$ python -q
>>> import numpy as np
>>> from numpy import linalg as LA
>>> np.set_printoptions(precision=3, suppress=True, linewidth=200)
>>> m1 = np.load("arr.npy")
>>> m1
array([[0, 0, 0, 0, 0, 0, 0, 1, 0, 0, 0],
       [0, 0, 0, 1, 0, 0, 1, 0, 1, 0, 0],
       [0, 0, 0, 0, 0, 0, 0, 1, 0, 0, 0],
       [0, 1, 0, 0, 1, 0, 0, 0, 1, 0, 0],
       [0, 0, 0, 1, 0, 0, 0, 0, 0, 1, 0],
       [0, 0, 0, 0, 0, 0, 0, 1, 1, 0, 1],
       [0, 1, 0, 0, 0, 0, 0, 0, 0, 0, 0],
       [1, 0, 1, 0, 0, 1, 0, 0, 0, 0, 0],
       [0, 1, 0, 1, 0, 1, 0, 0, 0, 0, 1],
       [0, 0, 0, 0, 1, 0, 0, 0, 0, 0, 0],
       [0, 0, 0, 0, 0, 1, 0, 0, 1, 0, 0]])
>>> rk = LA.matrix_rank(m1)
>>> rk
np.int64(10)
>>> null = LA.svd(m1)[2][rk:].T
>>> null.shape
(11, 1)
>>> np.round(null[:, 0] / null[np.abs(null[:, 0]).round(6).argmax(), 0], 3) + 0
array([ 1.,  0., -1.,  0.,  0.,  0.,  0.,  0.,  0.,  0.,  0.])
>>> [int(LA.matrix_rank(m1[:i])) for i in range(1, len(m1) + 1)]
[1, 2, 2, 3, 4, 5, 6, 7, 8, 9, 10]
>>> np.allclose(m1 @ null, 0)
True
>>> np.round(m1 @ null, 3) + 0
array([[0.],
       [0.],
       [0.],
       [0.],
       [0.],
       [0.],
       [0.],
       [0.],
       [0.],
       [0.],
       [0.]])
>>> np.round(null @ null.T, 3) + 0
array([[ 0.5,  0. , -0.5,  0. ,  0. ,  0. ,  0. ,  0. ,  0. ,  0. ,  0. ],
       [ 0. ,  0. ,  0. ,  0. ,  0. ,  0. ,  0. ,  0. ,  0. ,  0. ,  0. ],
       [-0.5,  0. ,  0.5,  0. ,  0. ,  0. ,  0. ,  0. ,  0. ,  0. ,  0. ],
       [ 0. ,  0. ,  0. ,  0. ,  0. ,  0. ,  0. ,  0. ,  0. ,  0. ,  0. ],
       [ 0. ,  0. ,  0. ,  0. ,  0. ,  0. ,  0. ,  0. ,  0. ,  0. ,  0. ],
       [ 0. ,  0. ,  0. ,  0. ,  0. ,  0. ,  0. ,  0. ,  0. ,  0. ,  0. ],
       [ 0. ,  0. ,  0. ,  0. ,  0. ,  0. ,  0. ,  0. ,  0. ,  0. ,  0. ],
       [ 0. ,  0. ,  0. ,  0. ,  0. ,  0. ,  0. ,  0. ,  0. ,  0. ,  0. ],
       [ 0. ,  0. ,  0. ,  0. ,  0. ,  0. ,  0. ,  0. ,  0. ,  0. ,  0. ],
       [ 0. ,  0. ,  0. ,  0. ,  0. ,  0. ,  0. ,  0. ,  0. ,  0. ,  0. ],
       [ 0. ,  0. ,  0. ,  0. ,  0. ,  0. ,  0. ,  0. ,  0. ,  0. ,  0. ]])
>>> A = np.load("run4.npy")
>>> A
array([[ 1,  0, -2, -2,  2,  2,  1, -1,  0],
       [ 1,  1,  1,  0,  2,  0,  2,  0,  1],
       [ 1,  1,  1,  0,  2,  0,  2,  0,  1],
       [ 1, -1,  0,  1,  2, -2,  0,  1,  0],
       [ 1,  0,  2,  2, -1, -1,  1, -1,  0]])
>>> rk = LA.matrix_rank(A)
>>> rk
np.int64(4)
>>> null = LA.svd(A)[2][rk:].T
>>> LA.matrix_rank(A.T @ A), LA.matrix_rank(A @ A.T)
(np.int64(4), np.int64(4))
>>> [int(LA.matrix_rank(A[:i])) for i in range(1, len(A) + 1)]
[1, 2, 2, 3, 4]
>>> [int(LA.matrix_rank(A[:, :j + 1])) for j in range(9)]
[1, 2, 3, 3, 4, 4, 4, 4, 4]
>>> np.round(A @ LA.pinv(A) @ A, 3) + 0
array([[ 1.,  0., -2., -2.,  2.,  2.,  1., -1.,  0.],
       [ 1.,  1.,  1.,  0.,  2.,  0.,  2.,  0.,  1.],
       [ 1.,  1.,  1.,  0.,  2.,  0.,  2.,  0.,  1.],
       [ 1., -1.,  0.,  1.,  2., -2.,  0.,  1.,  0.],
       [ 1.,  0.,  2.,  2., -1., -1.,  1., -1.,  0.]])
>>> np.unique(A.round(6), axis=0).shape
(4, 9)
>>> np.round(np.trace(LA.pinv(A) @ A), 3)
np.float64(4.0)
>>> np.abs(np.diag(LA.qr(A)[1])) > 1e-9
array([ True,  True,  True, False,  True])
>>> left, s, Vh = LA.svd(A)
>>> np.argmax(s[:-1] / (s[1:] + 1e-6)) + 1
np.int64(4)
>>> B = left[:, :4] @ np.diag(s[:4]) @ Vh[:4]
>>> B.round(3) + 0
array([[ 1.,  0., -2., -2.,  2.,  2.,  1., -1.,  0.],
       [ 1.,  1.,  1.,  0.,  2.,  0.,  2.,  0.,  1.],
       [ 1.,  1.,  1.,  0.,  2.,  0.,  2.,  0.,  1.],
       [ 1., -1.,  0.,  1.,  2., -2.,  0.,  1.,  0.],
       [ 1.,  0.,  2.,  2., -1., -1.,  1., -1.,  0.]])
>>> LA.matrix_rank(B)
np.int64(4)
>>> np.argsort(-LA.norm(A, axis=0).round(6), kind="stable")[:3]
array([4, 2, 6])
>>> round(float(LA.norm(A, 2) / LA.norm(A)), 3)
0.662
>>> [round(float(x), 3) for x in LA.svd(A, compute_uv=False)[:3]]
[5.458, 5.017, 3.137]
>>> LA.matrix_rank(A, rtol=0.1)
np.int64(4)
>>> rng = np.random.default_rng(183471)
>>> B = A + rng.integers(-2, 3, (5, 4)) @ rng.integers(-2, 3, (4, 9))
>>> B
array([[ -1,  -1,   0,  -2,   1,   3,   2,  -1,   1],
       [  3,   3,  -4,   0,  -1,  -4,   2,  -6,   1],
       [ -5,   0,   8,  -2,   3,  -2,   0,   8,   2],
       [ -3,   7,  -2,   7,  -4,  -6,   6, -11,   6],
       [ -3,  -7,   4,  -6,  -7,  -7,  -3,   1,  -1]])
>>> np.round(LA.svd(B - A, compute_uv=False), 3) + 0
array([23.026, 14.557, 11.314,  3.857,  0.   ])
>>> LA.matrix_rank(B - A, tol=1e-8)
np.int64(4)
>>> B - A
array([[ -2,  -1,   2,   0,  -1,   1,   1,   0,   1],
       [  2,   2,  -5,   0,  -3,  -4,   0,  -6,   0],
       [ -6,  -1,   7,  -2,   1,  -2,  -2,   8,   1],
       [ -4,   8,  -2,   6,  -6,  -4,   6, -12,   6],
       [ -4,  -7,   2,  -8,  -6,  -6,  -4,   2,  -1]])
>>> np.abs(B - A).sum(axis=1)
array([ 9, 22, 30, 54, 40])
>>> feats = np.loadtxt("out3.csv", delimiter=",")
>>> feats
array([[-0.693,  4.402,  1.73 ,  4.471,  3.35 ,  2.767,  3.811, -3.902,  1.217, -0.863],
       [-0.445,  5.018,  1.74 ,  4.772,  2.758,  3.359,  5.212, -4.853,  1.74 , -1.366],
       [-0.461,  2.856,  0.792,  2.994,  2.166,  1.934,  2.388, -2.649,  1.236, -1.011],
       [ 0.072, -3.609, -1.203, -3.779, -2.143, -2.274, -3.539,  3.65 , -0.401,  1.352],
       [ 0.221,  3.389,  1.718,  4.394,  2.875,  3.279,  3.185, -3.721,  1.055, -1.36 ],
       [-0.083, -3.661, -1.09 , -2.896, -2.641, -2.285, -3.463,  3.756, -1.618,  1.247],
       [-0.05 ,  3.845,  1.665,  4.272,  2.921,  3.488,  4.176, -4.146,  1.285, -1.411],
       [ 0.126, -2.388, -0.37 , -2.678, -1.392, -1.333, -2.319,  2.613, -1.159,  0.865],
       [ 0.304,  2.31 ,  1.071,  2.792,  1.485,  1.441,  2.41 , -1.686,  1.034, -0.869],
       [ 0.362, -1.276, -0.759, -0.953, -1.006, -0.136, -0.848,  1.293,  0.25 ,  0.059],
       [-0.635, -3.407, -0.902, -3.3  , -2.039, -2.616, -3.098,  2.993, -0.635,  0.981],
       [-0.14 , -3.115, -1.337, -3.143, -1.616, -2.049, -2.782,  2.974, -0.635,  1.115],
       [-0.058,  0.459,  0.048,  0.452, -0.019,  0.005, -0.119, -0.436,  0.124,  0.077],
       [ 0.274,  0.114,  0.121,  0.204,  0.198, -0.036,  0.669, -0.201, -0.182,  0.166],
       [-0.137,  0.588, -0.047,  0.332, -0.021,  0.126, -0.185, -0.146, -0.242, -0.458],
       [-0.273, -5.83 , -1.505, -5.008, -3.453, -3.152, -5.483,  5.466, -1.842,  1.597],
       [-0.027, -1.148, -0.086, -0.807, -0.544, -0.696, -0.893,  0.839,  0.162,  0.063],
       [-0.001, -0.762, -0.305, -0.256, -0.216, -0.184,  0.345, -0.485, -0.024,  0.626],
       [ 0.247,  4.57 ,  2.212,  4.853,  2.642,  2.914,  4.018, -4.063,  1.664, -1.405],
       [ 0.479, -0.004,  0.007, -0.104, -0.472,  0.253,  0.479, -0.075,  0.151, -0.143],
       [-0.168, -3.086, -1.107, -3.154, -1.593, -2.284, -2.988,  3.357, -1.074,  1.312],
       [-0.356, -2.013, -1.008, -1.543, -1.713, -1.101, -1.799,  1.247, -0.595,  0.986],
       [-0.235, -4.883, -1.486, -5.192, -3.651, -3.424, -5.413,  5.617, -1.715,  2.271]])
>>> O, R = LA.qr(feats)
>>> round(abs(R[0, 0]), 3), np.round(LA.norm(feats[:, 0]), 3)
(np.float64(1.513), np.float64(1.513))
>>> np.trace(O @ O.T)
np.float64(10.0)
